$ python3 -q
>>> import numpy as np
>>> from numpy import linalg as LA
>>> np.set_printoptions(suppress=True, linewidth=200)
>>> rnd = lambda a: np.round(a, 2) + 0
>>> W0 = np.array([[8.99, -8.99, -9.06, -18.02],
...     [29.98, -9.0, -16.01, -24.97],
...     [-3.04, -9.04, -5.02, -14.0],
...     [-13.03, 3.98, 6.97, 10.99],
...     [-5.98, 9.01, 8.02, 17.0],
...     [-12.04, 9.0, 10.0, 19.02]])
>>> G = W0.T @ W0
>>> print(rnd(LA.svd(W0, compute_uv=False) ** 2))
[3933.83  319.36    0.      0.  ]
>>> print((W0 @ W0.T).shape)
(6, 6)
>>> f, r1 = W0[5], W0[0]
>>> print(f @ r1)
-622.49
>>> p = (f @ r1) / (f @ f) * f
>>> print(LA.matrix_rank(np.outer(f, r1)))
1
>>> print(rnd(LA.norm(f + r1) ** 2 + LA.norm(f - r1) ** 2))
2512.33
>>> print(rnd(r1 - p))
[-1.91 -0.84 -0.01 -0.8 ]
>>> print(rnd((r1 - p) @ f))
0.0
>>> def softmax(z):
...     e = np.exp(z - z.max(axis=-1, keepdims=True))
...     return e / e.sum(axis=-1, keepdims=True)
... 
>>> print(rnd(softmax(W0[5])))
[0. 0. 0. 1.]
>>> scores = W0 @ W0.T / np.sqrt(4)
>>> print(rnd(softmax(scores + np.triu(np.full(scores.shape, -np.inf), 1))))
[[1. 0. 0. 0. 0. 0.]
 [0. 1. 0. 0. 0. 0.]
 [0. 1. 0. 0. 0. 0.]
 [0. 0. 0. 1. 0. 0.]
 [0. 0. 0. 0. 1. 0.]
 [0. 0. 0. 0. 0. 1.]]
>>> print(softmax(scores)[5] @ W0)
[-12.04   9.    10.    19.02]
>>> print(rnd(softmax(scores)))
[[0. 1. 0. 0. 0. 0.]
 [0. 1. 0. 0. 0. 0.]
 [0. 1. 0. 0. 0. 0.]
 [0. 0. 0. 0. 0. 1.]
 [0. 0. 0. 0. 0. 1.]
 [0. 0. 0. 0. 0. 1.]]
>>> left, sv, vt = LA.svd(W0)
>>> print(np.argmax(sv[:-1] / (sv[1:] + 1e-6)) + 1)
2
>>> A2 = left[:, :2] @ np.diag(sv[:2]) @ vt[:2]
>>> print(rnd(np.abs(W0 - A2).max()))
0.03
>>> print(rnd(LA.norm(W0 - A2) / LA.norm(W0)))
0.0
>>> print(rnd(A2))
[[  9.    -9.02  -9.03 -18.02]
 [ 29.98  -8.99 -16.   -24.98]
 [ -3.04  -9.02  -5.02 -14.01]
 [-13.02   3.98   7.    10.98]
 [ -5.98   9.01   8.02  17.  ]
 [-12.03   9.    10.03  19.01]]
>>> left, sv, vt = LA.svd(W0, full_matrices=False)
>>> print(np.abs(left[:, 0]).round(6).argmax())
1
>>> print(rnd(np.abs(vt[0])))
[0.54 0.3  0.38 0.69]
>>> print(rnd(sv))
[62.72 17.87  0.06  0.03]
>>> rng = np.random.default_rng(538)
>>> F = rng.normal(size=(40, 7))
>>> F = 20 * F / LA.norm(F, axis=1, keepdims=True)
>>> print(rnd(F))
[[ -1.53   9.52  -8.6    0.49   2.7  -14.56   3.69]
 [ -2.34   4.82   8.21  13.16  -9.72   3.44   4.94]
 [  6.38 -16.03   1.28  -5.16   0.18   7.44  -4.34]
 [-10.86   7.57   0.37  -8.84  -2.84   2.18 -11.56]
 [ 15.64  -4.1    3.19  -7.3   -6.8   -0.95   5.31]
 [ 15.1    4.69   1.4    7.25  -2.57   3.71   8.67]
 [  7.19   2.71  -4.16   6.35   3.79 -16.35   1.22]
 [ -2.51   4.78  -1.22   4.03 -18.25   1.27   4.29]
 [  0.   -10.11  -1.6   -5.1   -2.12   8.6  -13.81]
 [ -1.55   9.94 -11.57  -6.38 -11.15  -0.31  -0.32]
 [  6.13  -6.31   0.45   0.88 -15.58  -1.9    8.68]
 [  2.18   2.01   5.05  -3.18  11.12  15.02   2.51]
 [ -2.99   0.12  18.78   1.36  -3.07   4.61  -2.38]
 [ -0.75  -3.74  -0.8    2.39  12.75   6.65  13.13]
 [ -7.97   7.97  -3.74  -1.09   7.96  -6.65 -12.25]
 [-11.89  14.13  -7.12  -0.69  -2.14  -0.21   1.74]
 [ -0.64   2.33  -1.19  -9.26  -4.62  -5.54 -15.97]
 [  7.72   3.99   7.97  13.71  -1.41  -2.04  -8.17]
 [  5.73   3.22  -1.34   5.55  -3.2   16.26  -7.03]
 [ -0.8    9.22 -12.9    9.38   5.38   0.81  -5.5 ]
 [ -2.37   7.96 -16.03  -8.13  -0.85   2.24  -1.4 ]
 [  2.37   2.5   -8.86   1.8   13.41   1.65 -11.13]
 [ -1.99  -2.82  14.78   0.89  -7.24   5.42  -9.33]
 [  0.32  -8.78   0.66  13.78 -10.67  -1.41   4.1 ]
 [  4.61   1.97  12.91  11.66  -6.75   5.01   1.16]
 [ -5.9   -8.41  -5.28  -5.01   8.75  10.54  -7.33]
 [ -1.79   5.13   6.49   8.95  -3.12   7.34 -13.59]
 [-11.17  -2.2    1.99  -2.61  -2.92  15.83   0.7 ]
 [ -9.88   2.5    7.42   1.41  15.19   1.84   2.27]
 [  1.99   0.46  -0.88  -2.56 -16.98   4.97  -8.68]
 [ -2.83 -17.43  -4.98  -3.02  -7.29  -1.05   0.43]
 [  5.22  11.74  -9.42  -1.04 -10.8    4.76  -2.38]
 [  3.43   2.33 -16.13   1.16   2.94   0.8   10.58]
 [ -4.83  -9.43 -11.26  -9.4   -2.88   0.82   7.98]
 [  5.31  -6.24   3.22 -16.01  -1.55  -5.93   5.34]
 [ -5.84 -16.09   0.65  -0.49  -4.71   6.23  -6.74]
 [  6.56  -5.26   4.82  -5.5   -5.01   9.22  12.87]
 [  7.05   7.9    3.93  12.25   8.71  -0.94   6.77]
 [ -5.73  -4.46   0.36  -6.94   1.29 -10.56 -13.63]
 [  0.31  13.11  -0.91  -2.24  14.83  -0.22   1.56]]
>>> W = np.array([[2, 3, 0], [2, 3, 3], [2, 0, 3], [2, 0, 0]])
>>> b = np.array([-8, 1, 6])
>>> hid = np.maximum(W0 @ W + b, 0)
>>> print((hid > 0).mean(axis=0))
[0.5 0.5 0.5]
>>> print(LA.matrix_rank(hid))
3
>>> print((hid > 0).astype(int))
[[0 1 0]
 [0 1 0]
 [0 0 0]
 [1 0 1]
 [1 1 1]
 [1 0 1]]
>>> basis = np.array([[4, 0, -2], [1, -5, 0], [4, -2, -3]])
>>> print(W @ basis)
[[ 11 -15  -4]
 [ 23 -21 -13]
 [ 20  -6 -13]
 [  8   0  -4]]
>>> blk = np.stack([W0, 5 * W0, W0[::-1]])
>>> print(rnd(LA.norm(blk, axis=(1, 2))))
[ 65.22 326.08  65.22]
>>> print(rnd(np.einsum("bij,cij->bc", blk, blk)))
[[  4253.19  21265.97  -3241.94]
 [ 21265.97 106329.86 -16209.68]
 [ -3241.94 -16209.68   4253.19]]
>>> print(LA.matrix_rank(blk))
[4 4 4]
>>> print(LA.matrix_rank(blk.reshape(3, -1)))
2
>>> D = LA.norm(F[:, None] - F[None], axis=-1)
>>> print(LA.matrix_rank(D ** 2))
8
>>> print(D.shape)
(40, 40)
>>> print(np.flatnonzero(D[18] < D.mean() / 2))
[18]
>>> print(D.mean(axis=1).argmax())
6
>>> print(np.unravel_index(D.round(6).argmax(), D.shape))
(np.int64(6), np.int64(27))
>>> basis = F[[3, 10]].astype(float)
>>> for _ in range(7):
...     labels = LA.norm(F[:, None] - basis, axis=-1).argmin(axis=1)
...     basis = np.array([F[labels == j].mean(axis=0) for j in range(2)])
... 
>>> print(labels)
[0 1 1 0 1 1 1 1 0 0 1 0 1 1 0 0 0 1 0 0 0 0 1 1 1 0 0 0 0 1 1 0 0 1 1 1 1 1 0 0]
>>> print(np.bincount(labels))
[20 20]
>>> print(np.abs(basis[1] - basis[0]).argmax())
1
>>> basis = np.array([[1, 2, -1, 1, 1],
...     [0, -2, 2, 0, -1],
...     [0, -1, -2, -1, 0],
...     [1, -2, -2, -1, 0],
...     [2, -2, 2, 2, 1]])
>>> K = (rng.random((18, 5)) < 0.25) @ basis
>>> print(K)
[[ 2 -4  4  2  0]
 [ 1  2 -1  1  1]
 [ 0  0  0  0  0]
 [ 0 -3  0 -1 -1]
 [ 2 -4  4  2  0]
 [ 1 -2 -2 -1  0]
 [ 0 -2  2  0 -1]
 [ 0  0  0  0  0]
 [ 2 -3  0  1  1]
 [ 0  0  0  0  0]
 [ 2 -2  2  2  1]
 [ 0 -2  2  0 -1]
 [ 0  0  0  0  0]
 [ 2 -5  2  1  0]
 [ 0 -2  2  0 -1]
 [ 0  0  0  0  0]
 [ 1 -2 -2 -1  0]
 [ 1 -4  0 -1 -1]]
>>> A2 = np.c_[K[:, :4] @ np.array([[2, 1, 2, 5], [5, -4, -3, -4], [-2, 3, 1, -1], [-3, 0, -1, -1]]), np.array([3, -3, 1, -4, -1, -2, 0, -3, 3, 0, 0, 2, 5, 4, 5, -2, -3, 5])]
>>> print(A2)
[[-30  30  18  20   3]
 [ 11 -10  -6  -3  -3]
 [  0   0   0   0   1]
 [-12  12  10  13  -4]
 [-30  30  18  20  -1]
 [ -1   3   7  16  -2]
 [-14  14   8   6   0]
 [  0   0   0   0  -3]
 [-14  14  12  21   3]
 [  0   0   0   0   0]
 [-16  16  10  14   0]
 [-14  14   8   6   2]
 [  0   0   0   0   5]
 [-28  28  20  27   4]
 [-14  14   8   6   5]
 [  0   0   0   0  -2]
 [ -1   3   7  16  -3]
 [-15  17  15  22   5]]
>>> print(rnd(LA.lstsq(K, A2[:, 0])[0]))
[ 2.  5. -2. -3.  0.]
>>> print(LA.matrix_rank(np.c_[K, A2]))
6
>>> print(rnd(LA.norm(LA.qr(K)[0].T @ A2, axis=0) ** 2 / ((A2 ** 2).sum(axis=0) + 1e-12)))
[1.   1.   1.   1.   0.24]
>>> X = np.abs(np.array([[-1, 0, 0, 1], [1, -1, -1, -2], [-2, 1, -1, -2], [-2, 1, 1, 1]])) + np.eye(4)
>>> X = X / X.sum(axis=1, keepdims=True)
>>> print(rnd(X))
[[0.67 0.   0.   0.33]
 [0.17 0.33 0.17 0.33]
 [0.29 0.14 0.29 0.29]
 [0.33 0.17 0.17 0.33]]
>>> q, R = LA.qr(X)
>>> print(rnd(np.abs(np.diag(R))))
[0.82 0.35 0.19 0.02]
>>> print(rnd(q))
[[-0.82  0.43  0.31 -0.22]
 [-0.2  -0.84  0.42 -0.29]
 [-0.35 -0.22 -0.85 -0.34]
 [-0.41 -0.26 -0.11  0.87]]
>>> print(q.shape, R.shape)
(4, 4) (4, 4)
>>> print(rnd(R))
[[-0.82 -0.19 -0.2  -0.58]
 [ 0.   -0.35 -0.24 -0.28]
 [ 0.    0.   -0.19 -0.03]
 [ 0.    0.    0.    0.02]]
>>> print(rnd(abs(R[0, 0])), rnd(LA.norm(X[:, 0])))
0.82 0.82
>>> f = np.array([2, 2, 2, 1])
>>> A2 = R + np.outer(f, np.eye(4)[2])
>>> print(LA.matrix_rank(LA.inv(A2) - LA.inv(R), tol=1e-8))
1
>>> print(LA.matrix_rank(A2 - R))
1
>>> print(rnd(A2))
[[-0.82 -0.19  1.8  -0.58]
 [ 0.   -0.35  1.76 -0.28]
 [ 0.    0.    1.81 -0.03]
 [ 0.    0.    1.    0.02]]
>>> print(rnd(LA.matrix_power(X, 2)))
[[0.56 0.06 0.06 0.33]
 [0.33 0.19 0.16 0.33]
 [0.39 0.14 0.15 0.32]
 [0.41 0.13 0.13 0.33]]
>>> print(rnd(np.sort(np.abs(LA.eigvals(X)))[::-1]))
[1.   0.45 0.15 0.02]
>>> p = np.eye(4)[1]
>>> for _ in range(5):
...     p = p @ X
...     print(p.round(2))
... 
[0.17 0.33 0.17 0.33]
[0.33 0.19 0.16 0.33]
[0.4  0.14 0.13 0.33]
[0.44 0.12 0.12 0.33]
[0.45 0.11 0.11 0.33]
>>> J = np.loadtxt("block16.csv", delimiter=",")
>>> print(J)
[[ 0.91  1.3  -0.51  1.74  0.13  1.79  0.39  1.83 -3.09  2.28]
 [ 1.3   4.52 -0.88 -0.24  1.14 -1.11 -1.1  -0.72  1.5  -0.12]
 [-0.51 -0.88  3.06  0.35  2.21  2.13 -1.01 -0.01  0.88  0.75]
 [ 1.74 -0.24  0.35  4.02  1.66 -1.94 -0.15 -0.28  2.89 -0.91]
 [ 0.13  1.14  2.21  1.66  0.96 -1.6   0.68 -1.77 -3.3  -0.9 ]
 [ 1.79 -1.11  2.13 -1.94 -1.6   0.64  0.61 -1.91 -0.08 -0.76]
 [ 0.39 -1.1  -1.01 -0.15  0.68  0.61  5.64 -0.16  0.55  0.49]
 [ 1.83 -0.72 -0.01 -0.28 -1.77 -1.91 -0.16  3.43 -0.56 -0.32]
 [-3.09  1.5   0.88  2.89 -3.3  -0.08  0.55 -0.56 -0.62  1.49]
 [ 2.28 -0.12  0.75 -0.91 -0.9  -0.76  0.49 -0.32  1.49  3.43]]
>>> # equal to its transpose
>>> labels = rng.permutation(10)
>>> print(labels)
[9 1 6 8 5 3 7 2 0 4]
>>> A2 = J[labels][:, labels]
>>> print(np.allclose(A2, J))
False
>>> print(rnd(np.sort(np.abs(LA.eigvals(A2)))))
[2.   2.   4.99 5.   5.   5.   6.   6.01 7.01 7.01]
>>> print(np.all(LA.eigvalsh(J) > 0))
False
>>> print(rnd(LA.eigvalsh(J).min()))
-7.01
>>> E = np.eye(12, dtype=int)[rng.permutation(12)]
>>> print(E)
[[0 0 0 0 1 0 0 0 0 0 0 0]
 [1 0 0 0 0 0 0 0 0 0 0 0]
 [0 0 0 0 0 0 0 1 0 0 0 0]
 [0 1 0 0 0 0 0 0 0 0 0 0]
 [0 0 0 1 0 0 0 0 0 0 0 0]
 [0 0 0 0 0 0 0 0 1 0 0 0]
 [0 0 0 0 0 0 0 0 0 0 1 0]
 [0 0 1 0 0 0 0 0 0 0 0 0]
 [0 0 0 0 0 0 0 0 0 0 0 1]
 [0 0 0 0 0 1 0 0 0 0 0 0]
 [0 0 0 0 0 0 1 0 0 0 0 0]
 [0 0 0 0 0 0 0 0 0 1 0 0]]
>>> q, R = LA.qr(E)
>>> print(q @ R)
[[0. 0. 0. 0. 1. 0. 0. 0. 0. 0. 0. 0.]
 [1. 0. 0. 0. 0. 0. 0. 0. 0. 0. 0. 0.]
 [0. 0. 0. 0. 0. 0. 0. 1. 0. 0. 0. 0.]
 [0. 1. 0. 0. 0. 0. 0. 0. 0. 0. 0. 0.]
 [0. 0. 0. 1. 0. 0. 0. 0. 0. 0. 0. 0.]
 [0. 0. 0. 0. 0. 0. 0. 0. 1. 0. 0. 0.]
 [0. 0. 0. 0. 0. 0. 0. 0. 0. 0. 1. 0.]
 [0. 0. 1. 0. 0. 0. 0. 0. 0. 0. 0. 0.]
 [0. 0. 0. 0. 0. 0. 0. 0. 0. 0. 0. 1.]
 [0. 0. 0. 0. 0. 1. 0. 0. 0. 0. 0. 0.]
 [0. 0. 0. 0. 0. 0. 1. 0. 0. 0. 0. 0.]
 [0. 0. 0. 0. 0. 0. 0. 0. 0. 1. 0. 0.]]
>>> print(np.abs(np.diag(R)))
[1. 1. 1. 1. 1. 1. 1. 1. 1. 1. 1. 1.]
>>> print(q.shape, R.shape)
(12, 12) (12, 12)
>>> print(abs(R[0, 0]), rnd(LA.norm(E[:, 0])))
1.0 1.0
>>> print(np.trace(q @ q.T))
12.0
>>> print(LA.matrix_power(E, 3))
[[0 1 0 0 0 0 0 0 0 0 0 0]
 [0 0 0 1 0 0 0 0 0 0 0 0]
 [0 0 0 0 0 0 0 1 0 0 0 0]
 [0 0 0 0 1 0 0 0 0 0 0 0]
 [1 0 0 0 0 0 0 0 0 0 0 0]
 [0 0 0 0 0 0 0 0 0 1 0 0]
 [0 0 0 0 0 0 0 0 0 0 1 0]
 [0 0 1 0 0 0 0 0 0 0 0 0]
 [0 0 0 0 0 1 0 0 0 0 0 0]
 [0 0 0 0 0 0 0 0 0 0 0 1]
 [0 0 0 0 0 0 1 0 0 0 0 0]
 [0 0 0 0 0 0 0 0 1 0 0 0]]
>>> print(E @ E)
[[0 0 0 1 0 0 0 0 0 0 0 0]
 [0 0 0 0 1 0 0 0 0 0 0 0]
 [0 0 1 0 0 0 0 0 0 0 0 0]
 [1 0 0 0 0 0 0 0 0 0 0 0]
 [0 1 0 0 0 0 0 0 0 0 0 0]
 [0 0 0 0 0 0 0 0 0 0 0 1]
 [0 0 0 0 0 0 1 0 0 0 0 0]
 [0 0 0 0 0 0 0 1 0 0 0 0]
 [0 0 0 0 0 0 0 0 0 1 0 0]
 [0 0 0 0 0 0 0 0 1 0 0 0]
 [0 0 0 0 0 0 0 0 0 0 1 0]
 [0 0 0 0 0 1 0 0 0 0 0 0]]
>>> print(np.allclose(E @ E.T, E.T @ E))
True
>>> print(np.trace(E))
0
>>> print(rnd(np.sort(np.abs(LA.eigvals(E)))))
[1. 1. 1. 1. 1. 1. 1. 1. 1. 1. 1. 1.]
>>> E.inv()
Traceback (most recent call last):
  File "<python-input-108>", line 1, in <module>
    E.inv()
    ^^^^^
AttributeError: 'numpy.ndarray' object has no attribute 'inv'
>>> print(rnd(LA.det(E)))
1.0
>>> print(np.allclose(E, E.T))
False
>>> q, evecs = LA.qr(E[:, :1])[0], LA.qr(E[:, 1:])[0]
>>> sv = LA.svd(q.T @ evecs, compute_uv=False)
>>> print(rnd(LA.norm(q @ q.T - evecs @ evecs.T, 2)))
1.0
>>> print(sv)
[0.]
>>> print(np.degrees(np.arccos(sv.clip(0, 1))))
[90.]
>>> print(rnd(LA.det(X[::-1])))
0.0
>>> print(rnd(np.einsum("ii->", X)))
1.62
>>> print(rnd(np.kron(np.eye(2, dtype=int), X)))
[[0.67 0.   0.   0.33 0.   0.   0.   0.  ]
 [0.17 0.33 0.17 0.33 0.   0.   0.   0.  ]
 [0.29 0.14 0.29 0.29 0.   0.   0.   0.  ]
 [0.33 0.17 0.17 0.33 0.   0.   0.   0.  ]
 [0.   0.   0.   0.   0.67 0.   0.   0.33]
 [0.   0.   0.   0.   0.17 0.33 0.17 0.33]
 [0.   0.   0.   0.   0.29 0.14 0.29 0.29]
 [0.   0.   0.   0.   0.33 0.17 0.17 0.33]]
>>> print(rnd(np.einsum("ij,ji->", X, X)))
1.22
>>> print(rnd(LA.det(2 * X)), rnd(LA.det(X)))
0.02 0.0
>>> M = np.load("x.npy")
>>> print(M)
[[ 0.54 -2.31 -0.62  0.08  1.54  2.12  0.12]
 [ 0.25 -0.15 -4.08 -4.19  0.99 -0.42 -4.09]
 [-1.92  4.97 -1.13 -2.07  0.63 -1.73 -3.06]
 [-0.09 -1.7  -3.47 -5.26  0.22  1.45 -1.86]
 [-4.01  1.78  1.96 -2.3   1.11  3.99  1.95]
 [ 0.16  0.31 -4.12 -6.01  0.31 -0.51 -3.93]
 [-4.33  0.12  0.82 -4.1   1.1   6.13  2.11]
 [-1.65  0.98 -0.63 -5.35 -0.1   2.15 -0.5 ]]
>>> P = M @ LA.solve(M.T @ M, M.T)
>>> print(np.allclose(P @ P, P))
True
>>> print(rnd(P @ M[:, 1]))
[-2.31 -0.15  4.97 -1.7   1.78  0.31  0.12  0.98]
>>> print(rnd(np.diag(P)))
[1.   0.9  0.99 0.83 0.98 0.47 0.92 0.91]
>>> print(rnd(np.trace(P)))
7.0
